In [1]: import numpy as np

In [2]: np.set_printoptions(suppress=True, linewidth=160)

In [3]: def tidy(a):
   ...:     return np.round(a, 1) + 0
   ...: 

In [4]: feats = np.load("block8.npy")

In [5]: feats
Out[5]: 
array([[1, 0, 0, 0, 0],
       [0, 0, 0, 1, 0],
       [0, 1, 0, 0, 0],
       [0, 0, 1, 0, 0],
       [0, 0, 0, 0, 1]])

In [6]: feats @ feats
Out[6]: 
array([[1, 0, 0, 0, 0],
       [0, 0, 1, 0, 0],
       [0, 0, 0, 1, 0],
       [0, 1, 0, 0, 0],
       [0, 0, 0, 0, 1]])

In [7]: (np.linalg.matrix_power((feats != 0) + (feats.T != 0) + np.eye(5), 5) > 0).astype(int)
Out[7]: 
array([[1, 0, 0, 0, 0],
       [0, 1, 1, 1, 0],
       [0, 1, 1, 1, 0],
       [0, 1, 1, 1, 0],
       [0, 0, 0, 0, 1]])

In [8]: r0 = np.array([9, 6, -3, -9, -7])

In [9]: A2 = feats + np.outer(r0, np.eye(5)[1])

In [10]: A2
Out[10]: 
array([[ 1.,  9.,  0.,  0.,  0.],
       [ 0.,  6.,  0.,  1.,  0.],
       [ 0., -2.,  0.,  0.,  0.],
       [ 0., -9.,  1.,  0.,  0.],
       [ 0., -7.,  0.,  0.,  1.]])

In [11]: np.linalg.matrix_rank(A2 - feats)
Out[11]: np.int64(1)

In [12]: tidy(np.linalg.det(A2) / np.linalg.det(feats)), tidy(1 + np.linalg.solve(feats, r0)[1])
Out[12]: (np.float64(-2.0), np.float64(-2.0))

In [13]: proj = np.triu(np.array([[-1, 1, 3, -2, -2],
    ...:     [0, 3, -1, 2, 0],
    ...:     [-1, 0, 3, -3, -3],
    ...:     [3, -2, 1, 0, -3],
    ...:     [-2, 3, 1, 0, -1]]), 1) + np.eye(5)

In [14]: A2 = proj @ feats @ np.linalg.inv(proj)

In [15]: proj @ feats - feats @ proj
Out[15]: 
array([[ 0.,  2., -5.,  3.,  0.],
       [ 0., -1.,  2.,  0.,  3.],
       [ 0.,  0., -2., -2., -3.],
       [ 0.,  0.,  0.,  3.,  0.],
       [ 0.,  0.,  0.,  0.,  0.]])

In [16]: tidy(np.linalg.det(A2))
Out[16]: np.float64(1.0)

In [17]: np.trace(A2), np.trace(feats)
Out[17]: (np.float64(2.0), np.int64(2))

In [18]: tidy(np.poly(A2))
Out[18]: array([ 1., -2.,  1., -1.,  2., -1.])

In [19]: np.linalg.matrix_rank(A2)
Out[19]: np.int64(5)

In [20]: ang = np.radians(144)

In [21]: r_ = np.eye(5)

In [22]: r_[2, 2] = r_[0, 0] = np.cos(ang)

In [23]: r_[2, 0], r_[0, 2] = -np.sin(ang), np.sin(ang)

In [24]: tidy(r_)
Out[24]: 
array([[-0.8,  0. ,  0.6,  0. ,  0. ],
       [ 0. ,  1. ,  0. ,  0. ,  0. ],
       [-0.6,  0. , -0.8,  0. ,  0. ],
       [ 0. ,  0. ,  0. ,  1. ,  0. ],
       [ 0. ,  0. ,  0. ,  0. ,  1. ]])

In [25]: A2 = feats @ r_.T

In [26]: np.allclose(np.linalg.norm(feats, axis=1), np.linalg.norm(A2, axis=1))
Out[26]: True

In [27]: tidy(np.linalg.svd(feats, compute_uv=False)), tidy(np.linalg.svd(A2, compute_uv=False))
Out[27]: (array([1., 1., 1., 1., 1.]), array([1., 1., 1., 1., 1.]))

In [28]: tidy(A2)
Out[28]: 
array([[-0.8,  0. , -0.6,  0. ,  0. ],
       [ 0. ,  0. ,  0. ,  1. ,  0. ],
       [ 0. ,  1. ,  0. ,  0. ,  0. ],
       [ 0.6,  0. , -0.8,  0. ,  0. ],
       [ 0. ,  0. ,  0. ,  0. ,  1. ]])

In [29]: tidy(np.abs(A2 - feats).max(axis=0))
Out[29]: array([1.8, 0. , 1.8, 0. , 0. ])

In [30]: tidy(np.sort(np.abs(np.linalg.eigvals(feats)))[::-1])
Out[30]: array([1., 1., 1., 1., 1.])

In [31]: p = np.eye(5)[2]

In [32]: for _ in range(4):
    ...:     p = p @ feats
    ...:     print(p.round(1))
    ...: 
[0. 1. 0. 0. 0.]
[0. 0. 0. 1. 0.]
[0. 0. 1. 0. 0.]
[0. 1. 0. 0. 0.]

In [33]: K = np.load("x.npy")

In [34]: tidy(K)
Out[34]: 
array([[-1.8, -0.9,  2.4,  2.2, -1.1],
       [-1. , -3.2, -1.9, -0.4, -0.8],
       [-2. , -0.3,  0.1, -0.1,  3.5],
       [-2.1,  0.9,  0.8, -2.9, -1.3],
       [ 1.8, -2. ,  2.4, -1.6,  0.8]])

In [35]: x0 = np.array([-6, 6, -6, -1, 2])

In [36]: target = K @ x0

In [37]: tidy(target)
Out[37]: array([-13.5,  -3.3,  16.9,  13.7, -33.8])

In [38]: tidy(np.linalg.solve(K.T, K[0]))
Out[38]: array([1., 0., 0., 0., 0.])

In [39]: tidy(np.linalg.solve(K, K[:, 0]))
Out[39]: array([1., 0., 0., 0., 0.])

In [40]: rng = np.random.default_rng(3476)

In [41]: z = rng.permutation(5)

In [42]: z
Out[42]: array([3, 4, 0, 2, 1])

In [43]: A2 = K[z][:, z]

In [44]: tidy(A2)
Out[44]: 
array([[-2.9, -1.3, -2.1,  0.8,  0.9],
       [-1.6,  0.8,  1.8,  2.4, -2. ],
       [ 2.2, -1.1, -1.8,  2.4, -0.9],
       [-0.1,  3.5, -2. ,  0.1, -0.3],
       [-0.4, -0.8, -1. , -1.9, -3.2]])

In [45]: tidy(np.linalg.det(A2)), tidy(np.linalg.det(K[z]))
Out[45]: (np.float64(1024.0), np.float64(-1024.0))

In [46]: tidy(np.diag(A2))
Out[46]: array([-2.9,  0.8, -1.8,  0.1, -3.2])

In [47]: arr = np.load("w.npy")

In [48]: arr
Out[48]: 
array([[1, 1, 3],
       [3, 3, 9],
       [1, 1, 3]])

In [49]: tidy(np.trace(np.linalg.pinv(arr) @ arr))
Out[49]: np.float64(1.0)

In [50]: tidy(arr @ np.linalg.pinv(arr) @ arr)
Out[50]: 
array([[1., 1., 3.],
       [3., 3., 9.],
       [1., 1., 3.]])

In [51]: np.linalg.lstsq(arr[:-1].T, arr[-1])[2]
Out[51]: np.int32(1)

In [52]: r = np.linalg.matrix_rank(arr)

In [53]: r
Out[53]: np.int64(1)

In [54]: ns = np.linalg.svd(arr)[2][r:].T

In [55]: np.linalg.matrix_rank(arr.T @ arr), np.linalg.matrix_rank(arr @ arr.T)
Out[55]: (np.int64(1), np.int64(1))

In [56]: [int(np.linalg.matrix_rank(np.delete(arr, i, axis=0))) for i in range(3)]
Out[56]: [1, 1, 1]

In [57]: tidy(arr @ ns)
Out[57]: 
array([[0., 0.],
       [0., 0.],
       [0., 0.]])
